>>> import numpy as np
>>> np.set_printoptions(precision=2, suppress=True, linewidth=120, legacy="1.25")
>>> def rd(a):
...     return np.round(a, 2) + 0
... 
>>> data = np.array([[0, 0, 1, 1, 0],
...     [0, 0, 1, 0, 1],
...     [1, 1, 0, 1, 1],
...     [1, 0, 1, 0, 0],
...     [0, 1, 1, 0, 0]])
>>> rd(np.linalg.det(data[::-1]))
-4.0
>>> np.einsum("ii->", data)
0
>>> rd(np.linalg.eigvals(data).sum().real)
0.0
>>> rd(np.linalg.det(data.T))
-4.0
>>> np.linalg.matrix_power(data, 3)
array([[2, 2, 5, 3, 2],
       [2, 2, 5, 2, 3],
       [5, 5, 4, 5, 5],
       [3, 2, 5, 2, 2],
       [2, 3, 5, 2, 2]])
>>> np.trace(data)
0
>>> W1 = np.array([[1, 1, -3, 3, -2, -3],
...     [1, -1, -1, 0, 1, 3],
...     [3, 0, 3, -1, 0, 2],
...     [-3, 2, -2, 3, 2, 3],
...     [2, 0, 3, -2, 0, -1]])
>>> c = np.array([5, 1, 1, 2, 4, 2])
>>> hid = np.maximum(data @ W1 + c, 0)
>>> np.linalg.matrix_rank(hid)
5
>>> hid
array([[ 5,  3,  2,  4,  6,  7],
       [10,  1,  7,  0,  4,  3],
       [ 6,  3,  0,  6,  5,  4],
       [ 9,  2,  1,  4,  2,  1],
       [ 9,  0,  3,  1,  5,  7]])
>>> (hid > 0).mean(axis=0)
array([1. , 0.8, 0.8, 0.8, 1. , 1. ])
>>> C = np.array([[1, 3, 3], [1, 0, 3], [0, 0, 3], [1, 1, 0], [1, 2, 3], [3, 1, 1]])
>>> (hid @ C).round(6).argmax(axis=1)
array([2, 2, 2, 2, 2])
>>> ev, V = np.linalg.eigh(data)
>>> vec = np.array([1, 4, -2, 1, -1])
>>> rd(vec @ data @ vec / (vec @ vec)), rd(ev[0]), rd(ev[-1])
(-1.13, -1.56, 2.56)
>>> rd(V * np.maximum(ev, 0) @ V.T)
array([[0.65, 0.15, 0.62, 0.65, 0.15],
       [0.15, 0.65, 0.62, 0.15, 0.65],
       [0.62, 0.62, 0.97, 0.62, 0.62],
       [0.65, 0.15, 0.62, 0.65, 0.15],
       [0.15, 0.65, 0.62, 0.15, 0.65]])
>>> rd(V * np.abs(ev) @ V.T)
array([[1.3 , 0.3 , 0.24, 0.3 , 0.3 ],
       [0.3 , 1.3 , 0.24, 0.3 , 0.3 ],
       [0.24, 0.24, 1.94, 0.24, 0.24],
       [0.3 , 0.3 , 0.24, 1.3 , 0.3 ],
       [0.3 , 0.3 , 0.24, 0.3 , 1.3 ]])
>>> np.abs(data).sum(axis=1).max(), rd(np.abs(ev).max())
(4, 2.56)
>>> vec @ data @ vec
-26
>>> arr = np.array([[0, 0, 0, 0, 0],
...     [0, 0, 0, 1, 1],
...     [0, 0, 0, 0, 0],
...     [0, 1, 0, 0, 1],
...     [0, 1, 0, 1, 0]])
>>> arr
array([[0, 0, 0, 0, 0],
       [0, 0, 0, 1, 1],
       [0, 0, 0, 0, 0],
       [0, 1, 0, 0, 1],
       [0, 1, 0, 1, 0]])
>>> # rows 0 and 2 are equal
>>> np.argsort(-np.linalg.norm(arr, axis=0).round(6), kind="stable")[:3]
array([1, 3, 4])
>>> rd(np.sort(np.linalg.eigvals(arr).real))
array([-1., -1.,  0.,  0.,  2.])
>>> arr @ arr
array([[0, 0, 0, 0, 0],
       [0, 2, 0, 1, 1],
       [0, 0, 0, 0, 0],
       [0, 1, 0, 2, 1],
       [0, 1, 0, 1, 2]])
>>> rd(np.linalg.det(arr))
0.0
>>> (np.linalg.matrix_power((arr != 0) + (arr.T != 0) + np.eye(5), 5) > 0).astype(int)
array([[1, 0, 0, 0, 0],
       [0, 1, 0, 1, 1],
       [0, 0, 1, 0, 0],
       [0, 1, 0, 1, 1],
       [0, 1, 0, 1, 1]])
>>> C = np.array([[0.7, 0.3, 0.5], [1.3, 1.4, 0.4]])
>>> rng = np.random.default_rng(67446)
>>> J = np.array([[1, 0],
...     [5, 1],
...     [1, 2],
...     [3, 1],
...     [2, 3],
...     [3, 5],
...     [2, 4],
...     [4, 0],
...     [2, 1],
...     [3, 4],
...     [4, 0],
...     [2, 4],
...     [4, 5],
...     [3, 3],
...     [0, 3],
...     [1, 1],
...     [3, 5]]) @ C + 0.1 * rng.normal(size=(17, 3))
>>> rd(J)
array([[0.63, 0.52, 0.41],
       [4.82, 2.96, 2.88],
       [3.32, 3.06, 1.38],
       [3.35, 2.39, 1.92],
       [5.33, 4.69, 2.3 ],
       [8.71, 7.95, 3.38],
       [6.72, 6.18, 2.53],
       [2.62, 1.16, 1.98],
       [2.64, 1.87, 1.39],
       [7.42, 6.53, 3.  ],
       [2.68, 1.17, 1.95],
       [6.66, 6.22, 2.63],
       [9.33, 8.21, 4.03],
       [5.97, 5.14, 2.8 ],
       [3.73, 4.3 , 1.25],
       [1.94, 1.6 , 0.97],
       [8.67, 7.9 , 3.59]])
>>> U, sigma, VT = np.linalg.svd(J)
>>> rd(sigma)
array([32.22,  2.81,  0.33])
>>> Y = U[:, :1] @ np.diag(sigma[:1]) @ VT[:1]
>>> np.linalg.matrix_rank(J, rtol=0.05)
2
>>> np.linalg.matrix_rank(Y)
1
>>> rd(np.linalg.norm(J - Y) / np.linalg.norm(J))
0.09
